% python3 -q
>>> import numpy as np
>>> np.set_printoptions(precision=1, suppress=True, linewidth=200)
>>> K = np.load("sample2.npy")
>>> print(K)
[[0 0 0]
 [0 0 0]
 [6 9 4]
 [6 9 4]
 [3 8 7]
 [2 4 3]
 [0 0 0]
 [0 0 0]
 [7 9 3]
 [5 5 0]]
>>> # rows 0 and 1 are equal
>>> [round(float(x), 1) for x in np.linalg.svd(K, compute_uv=False)[:3]]
[24.0, 5.3, 0.2]
>>> np.argsort(-np.linalg.norm(K, axis=0).round(6), kind="stable")[:3]
array([1, 0, 2])
>>> np.linalg.matrix_rank(K, rtol=0.1)
np.int64(2)
>>> left, sig, vt = np.linalg.svd(K, full_matrices=False)
>>> np.abs(left[:, 0]).round(6).argmax()
np.int64(8)
>>> print((sig > 1e-8).sum())
3
>>> np.round(left.T @ K @ vt.T, 1) + 0
array([[24. ,  0. ,  0. ],
       [ 0. ,  5.3,  0. ],
       [ 0. ,  0. ,  0.2]])
>>> round(np.sqrt((sig ** 2).sum()), 1), round(float(np.linalg.norm(K)), 1)
(np.float64(24.6), 24.6)
>>> print(sig)
[24.   5.3  0.2]
>>> print(np.abs(vt[0]))
[0.5 0.8 0.4]
>>> data = np.load("arr.npy")
>>> data
array([[25, -3,  8,  2],
       [-9,  0, -1, -3],
       [-8,  2, -8,  1],
       [-7, -7,  8, 19]])
>>> np.allclose(data @ data.T, data.T @ data)
False
>>> print(np.allclose(data, data.T))
False
>>> data @ data
array([[ 574,  -73,  155,  105],
       [-196,   46,  -88,  -76],
       [-161,    1,    6,  -11],
       [-309,  -96,   39,  376]])
>>> np.sort(np.abs(np.linalg.eigvals(data)))
array([ 1. ,  7.2, 22.4, 22.4])
>>> np.trace(data)
np.int64(36)
>>> print((data + data.T) / 2)
[[25.  -6.   0.  -2.5]
 [-6.   0.   0.5 -5. ]
 [ 0.   0.5 -8.   4.5]
 [-2.5 -5.   4.5 19. ]]
>>> np.round(np.linalg.det(data), 1)
np.float64(3590.0)
>>> round(float(np.abs(np.linalg.eigvals(data)).max()), 1)
22.4
>>> (data - data.T) / 2
array([[ 0. ,  3. ,  8. ,  4.5],
       [-3. ,  0. , -1.5,  2. ],
       [-8. ,  1.5,  0. , -3.5],
       [-4.5, -2. ,  3.5,  0. ]])
>>> rng = np.random.default_rng(3961)
>>> lab = rng.permutation(4)
>>> other = data[:, lab] * rng.choice([-1, 1], 4)
>>> other
array([[  2, -25,  -8,  -3],
       [ -3,   9,   1,   0],
       [  1,   8,   8,   2],
       [ 19,   7,  -8,  -7]])
>>> left, _, vt = np.linalg.svd(data.T @ other)
>>> np.round(left @ vt, 1) + 0
array([[ 0., -1.,  0.,  0.],
       [ 0.,  0.,  0.,  1.],
       [ 0.,  0., -1.,  0.],
       [ 1.,  0.,  0.,  0.]])
>>> np.round(np.linalg.lstsq(data, other)[0], 1) + 0
array([[ 0., -1.,  0.,  0.],
       [ 0.,  0.,  0.,  1.],
       [ 0.,  0., -1.,  0.],
       [ 1.,  0.,  0.,  0.]])
>>> mat = np.load("test8.npy")
>>> mat
array([[ 0,  0,  5],
       [-1, -1,  5],
       [ 0,  0,  0],
       [ 0,  0,  5],
       [ 0,  0,  0],
       [-1, -1,  5],
       [-1, -1,  0],
       [ 0,  0,  0],
       [ 0,  0,  0],
       [ 0,  0,  0],
       [ 0,  0,  0],
       [ 0,  0,  0],
       [ 0,  0,  5],
       [ 0,  0,  0],
       [ 0,  0,  0],
       [ 0,  0,  0],
       [-1, -1,  0],
       [-3, -4, -5],
       [ 0,  0,  5],
       [ 0,  0,  0],
       [ 0,  0,  0],
       [-3, -4, -5],
       [ 0,  0,  0],
       [-1, -1,  0],
       [-1, -1,  5],
       [ 0,  0,  5]])
>>> # row 3 repeats row 0
>>> x = np.array([4, -3, -1])
>>> y = mat @ x
>>> np.round(np.linalg.pinv(mat) @ mat, 1) + 0
array([[1., 0., 0.],
       [0., 1., 0.],
       [0., 0., 1.]])
>>> y
array([-5, -6,  0, -5,  0, -6, -1,  0,  0,  0,  0,  0, -5,  0,  0,  0, -1,  5, -5,  0,  0,  5,  0, -1, -6, -5])
>>> np.linalg.solve(mat.T @ mat, mat.T @ y)
array([ 4., -3., -1.])
>>> y = y + 0.3 * rng.normal(size=26)
>>> y
array([-4.8, -6. , -0.1, -5.3,  0.1, -5.9, -1. , -0.1, -0.4,  0.6, -0.1, -0.1, -5.3,  0.1, -0.3,  0.1, -1. ,  4.7, -5.2, -0.3, -0.2,  5.2, -0.3, -0.8, -6.1, -5.1])
>>> coef, *_ = np.linalg.lstsq(mat, y)
>>> np.round(np.linalg.norm(y - mat @ coef), 1)
np.float64(1.1)
>>> coef
array([ 3.3, -2.4, -1. ])
>>> print(np.round(mat.T @ (y - mat @ coef), 1) + 0)
[0. 0. 0.]
>>> [round(float(np.linalg.norm(np.linalg.solve(mat.T @ mat + lam * np.eye(3), mat.T @ y))), 2) for lam in (0, 1, 10, 100)]
[4.18, 1.2, 1.06, 0.77]
>>> cov = np.cov(mat, rowvar=False)
>>> print(mat.std(axis=0))
[0.8 1.1 2.9]
>>> cov
array([[0.7, 0.9, 1.2],
       [0.9, 1.2, 1.6],
       [1.2, 1.6, 8.6]])
>>> np.argwhere(np.triu(np.abs(np.corrcoef(mat.T)) > 0.8, 1))
array([[0, 1]])
>>> np.round(np.polyfit(mat[:, 0], mat[:, 1], 1), 1) + 0
array([1.3, 0. ])
>>> np.median(mat, axis=0)
array([0., 0., 0.])
>>> Ac = mat - mat.mean(axis=0)
>>> left, sig, vt = np.linalg.svd(Ac, full_matrices=False)
>>> np.round(np.abs(vt[-1]), 1) + 0
array([0.8, 0.6, 0. ])
>>> print(np.round(sig ** 2 / (sig ** 2).sum(), 1) + 0)
[0.9 0.1 0. ]
>>> np.abs(vt[0]).argmax()
np.int64(2)
>>> other = np.c_[K[:, :1] @ np.array([[3]]), np.array([2, 1, 1, 0, 1, 0, 1, 2, 2, 0])]
>>> print(other)
[[ 0  2]
 [ 0  1]
 [18  1]
 [18  0]
 [ 9  1]
 [ 6  0]
 [ 0  1]
 [ 0  2]
 [21  2]
 [15  0]]
>>> np.linalg.norm(np.linalg.qr(K)[0].T @ other, axis=0) ** 2 / ((other ** 2).sum(axis=0) + 1e-12)
array([1. , 0.3])
>>> np.round(np.linalg.norm(other - K @ np.linalg.lstsq(K, other)[0], axis=0), 1) + 0
array([0. , 3.5])
>>> J = np.load("block9.npy")
>>> J
array([[-3, -2, -1],
       [ 0,  1,  2],
       [ 3,  4,  5]])
>>> # rows and columns are dependent
>>> left, sig, vt = np.linalg.svd(J)
>>> V = vt[:(sig > 1e-8).sum()]
>>> x = J[1] + -3 * J[2] + rng.integers(2) * np.eye(3)[0]
>>> x
array([ -8., -11., -13.])
>>> print(np.allclose(V.T @ V @ x, x))
False
>>> round(float(np.linalg.norm(x - V.T @ V @ x)), 1)
0.4
>>> np.unique(J.round(6), axis=0).shape
(3, 3)
>>> np.allclose(J[:-1].T @ np.linalg.lstsq(J[:-1].T, J[-1])[0], J[-1])
True
>>> round(np.trace(np.linalg.pinv(J) @ J), 1)
np.float64(2.0)
>>> r = np.linalg.matrix_rank(J)
>>> r
np.int64(2)
>>> ns = np.linalg.svd(J)[2][r:].T
>>> [int(np.linalg.matrix_rank(np.delete(J, i, axis=0))) for i in range(3)]
[2, 2, 2]
>>> np.round(J @ ns, 1) + 0
array([[0.],
       [0.],
       [0.]])
>>> print(np.allclose(J @ ns, 0))
True
>>> def softmax(z):
...     e = np.exp(z - z.max(axis=-1, keepdims=True))
...     return e / e.sum(axis=-1, keepdims=True)
... 
>>> softmax(J).sum(axis=1)
array([1., 1., 1.])
>>> softmax(J[2])
array([0.1, 0.2, 0.7])
>>> S = J @ J.T / np.sqrt(3)
>>> print(np.round(softmax(S + np.triu(np.full(S.shape, -np.inf), 1)), 1) + 0)
[[1. 0. 0.]
 [0. 1. 0.]
 [0. 0. 1.]]
>>> softmax(S).round(6).argmax(axis=1)
array([0, 2, 2])
>>> W1 = np.array([[6, 0, 4, 6, 2, 8], [1, 0, 6, 2, 9, 0], [6, 5, 6, 6, 1, 8]])
>>> coef = np.array([7, 5, 0, 8, 6, 5])
>>> act = np.maximum(J @ W1 + coef, 0)
>>> act
array([[ 0,  0,  0,  0,  0,  0],
       [20, 15, 18, 22, 17, 21],
       [59, 30, 66, 64, 53, 69]])
>>> (act > 0).astype(int)
array([[0, 0, 0, 0, 0, 0],
       [1, 1, 1, 1, 1, 1],
       [1, 1, 1, 1, 1, 1]])
>>> W2 = np.array([[0, 2, 0], [0, 2, 1], [1, 1, 2], [1, 3, 2], [1, 2, 2], [0, 2, 0]])
>>> act @ W2
array([[  0,   0,   0],
       [ 57, 230, 129],
       [183, 680, 396]])
